% python3 -q
>>> import numpy as np
>>> np.set_printoptions(suppress=True, linewidth=100)
>>> def rd(a):
...     return np.round(a, 3) + 0
... 
>>> W0 = np.cumsum(np.array([[-5, -3, 3, -3],
...     [-3, 5, 1, 0],
...     [5, 0, -2, -5],
...     [-3, 1, 0, -4],
...     [-2, 1, 2, 3],
...     [3, 3, -2, 3],
...     [-4, 4, -4, -4],
...     [3, 3, -5, -2],
...     [1, 5, -5, 1],
...     [-4, 0, 1, 5],
...     [-1, 3, -3, 4],
...     [3, -5, 0, -4],
...     [-4, -4, -2, 2],
...     [2, 4, -4, 5],
...     [-1, 4, -3, 2],
...     [-2, -1, 2, -5],
...     [3, -3, 0, 5],
...     [5, 3, 4, 2],
...     [-2, 4, 2, 1],
...     [5, 2, 3, -4],
...     [-5, -2, 3, -1]]), axis=0)
>>> W0
array([[ -5,  -3,   3,  -3],
       [ -8,   2,   4,  -3],
       [ -3,   2,   2,  -8],
       [ -6,   3,   2, -12],
       [ -8,   4,   4,  -9],
       [ -5,   7,   2,  -6],
       [ -9,  11,  -2, -10],
       [ -6,  14,  -7, -12],
       [ -5,  19, -12, -11],
       [ -9,  19, -11,  -6],
       [-10,  22, -14,  -2],
       [ -7,  17, -14,  -6],
       [-11,  13, -16,  -4],
       [ -9,  17, -20,   1],
       [-10,  21, -23,   3],
       [-12,  20, -21,  -2],
       [ -9,  17, -21,   3],
       [ -4,  20, -17,   5],
       [ -6,  24, -15,   6],
       [ -1,  26, -12,   2],
       [ -6,  24,  -9,   1]])
>>> cent = W0[[10, 7]].astype(float)
>>> for _ in range(4):
...     lab = np.linalg.norm(W0[:, None] - cent, axis=-1).argmin(axis=1)
...     cent = np.array([W0[lab == j].mean(axis=0) for j in range(2)])
... 
>>> lab
array([1, 1, 1, 1, 1, 1, 1, 1, 0, 0, 0, 0, 0, 0, 0, 0, 0, 0, 0, 0, 0])
>>> rd(cent)
array([[ -7.615,  19.923, -15.769,  -0.769],
       [ -6.25 ,   5.   ,   1.   ,  -7.875]])
>>> np.abs(cent[1] - cent[0]).argmax()
np.int64(2)
